$ python3 -q
>>> import numpy as np
>>> np.set_printoptions(precision=2, suppress=True, linewidth=120)
>>> J = np.diag(5 * np.array([-1, -2, 1, -3, -1])) + np.array([[3, -4, -1, -5, -5],
...     [-5, 1, -3, -3, 0],
...     [0, -5, -3, 4, 3],
...     [-5, 3, 1, 3, 0],
...     [-4, 4, -5, 3, 3]])
>>> J
array([[ -2,  -4,  -1,  -5,  -5],
       [ -5,  -9,  -3,  -3,   0],
       [  0,  -5,   2,   4,   3],
       [ -5,   3,   1, -12,   0],
       [ -4,   4,  -5,   3,  -2]])
>>> rng = np.random.default_rng(489848)
>>> labels = rng.permutation(5)
>>> labels
array([4, 2, 1, 0, 3])
>>> B = J[labels][:, labels]
>>> np.allclose(B, J)
False
>>> np.diag(B)
array([ -2,   2,  -9,  -2, -12])
>>> np.trace(B)
np.int64(-23)
>>> B = np.array([[-5, 3], [-5, -2]])
>>> C = np.kron(B, J)
>>> print(C.shape)
(10, 10)
>>> np.linalg.matrix_rank(C)
np.int64(10)
>>> round(np.linalg.norm(C, 2), 2), round(np.linalg.norm(B, 2) * np.linalg.norm(J, 2), 2)
(np.float64(111.09), np.float64(111.09))
>>> C
array([[ 10,  20,   5,  25,  25,  -6, -12,  -3, -15, -15],
       [ 25,  45,  15,  15,   0, -15, -27,  -9,  -9,   0],
       [  0,  25, -10, -20, -15,   0, -15,   6,  12,   9],
       [ 25, -15,  -5,  60,   0, -15,   9,   3, -36,   0],
       [ 20, -20,  25, -15,  10, -12,  12, -15,   9,  -6],
       [ 10,  20,   5,  25,  25,   4,   8,   2,  10,  10],
       [ 25,  45,  15,  15,   0,  10,  18,   6,   6,   0],
       [  0,  25, -10, -20, -15,   0,  10,  -4,  -8,  -6],
       [ 25, -15,  -5,  60,   0,  10,  -6,  -2,  24,   0],
       [ 20, -20,  25, -15,  10,   8,  -8,  10,  -6,   4]])
>>> Q, _ = np.linalg.qr(np.array([[-0.2, 0.1, 0.3, -0.8, -0.2, 1.3, -0.2, -1.3],
...     [1.1, 0.2, -0.7, 1.9, -0.9, -1.0, -0.1, 0.0],
...     [0.8, -1.1, -1.9, 0.6, 0.9, 0.1, -0.8, 1.2],
...     [2.2, -2.5, -0.2, -1.5, -0.9, -1.2, 1.3, -1.1],
...     [-0.7, -0.3, 0.3, -0.3, -1.2, -0.3, -1.1, -0.3],
...     [1.0, 0.1, 0.3, -1.0, -0.4, -0.6, -0.4, -1.0],
...     [0.7, -0.9, 0.5, -0.7, 0.3, 0.5, -0.2, 0.1],
...     [-1.6, 1.4, 0.9, 1.7, 1.0, 0.4, 1.3, 0.6]]))
>>> w = np.array([3, 1, 2, 3, 0, 1, 2, 3])
>>> W0 = Q @ np.diag(w) @ Q.T
>>> W0.round(2) + 0
array([[ 1.56, -0.46,  0.11,  0.08,  0.  ,  0.53, -0.41,  0.17],
       [-0.46,  1.72,  0.44,  0.6 , -0.32, -0.28,  0.51,  0.4 ],
       [ 0.11,  0.44,  1.96,  0.15,  0.37,  0.39, -0.32, -0.08],
       [ 0.08,  0.6 ,  0.15,  2.31, -0.3 ,  0.35,  0.18, -0.04],
       [ 0.  , -0.32,  0.37, -0.3 ,  1.  ,  0.32,  0.4 ,  0.81],
       [ 0.53, -0.28,  0.39,  0.35,  0.32,  2.26,  0.04, -0.17],
       [-0.41,  0.51, -0.32,  0.18,  0.4 ,  0.04,  1.61, -0.26],
       [ 0.17,  0.4 , -0.08, -0.04,  0.81, -0.17, -0.26,  2.58]])
>>> # rank 7
>>> rk = np.linalg.matrix_rank(W0)
>>> rk
np.int64(7)
>>> N = np.linalg.svd(W0)[2][rk:].T
>>> [int(np.linalg.matrix_rank(W0[:, :j + 1])) for j in range(8)]
[1, 2, 3, 4, 5, 6, 7, 7]
>>> [int(np.linalg.matrix_rank(W0[:i])) for i in range(1, len(W0) + 1)]
[1, 2, 3, 4, 5, 6, 7, 7]
>>> np.linalg.matrix_rank(W0.T @ W0), np.linalg.matrix_rank(W0 @ W0.T)
(np.int64(7), np.int64(7))
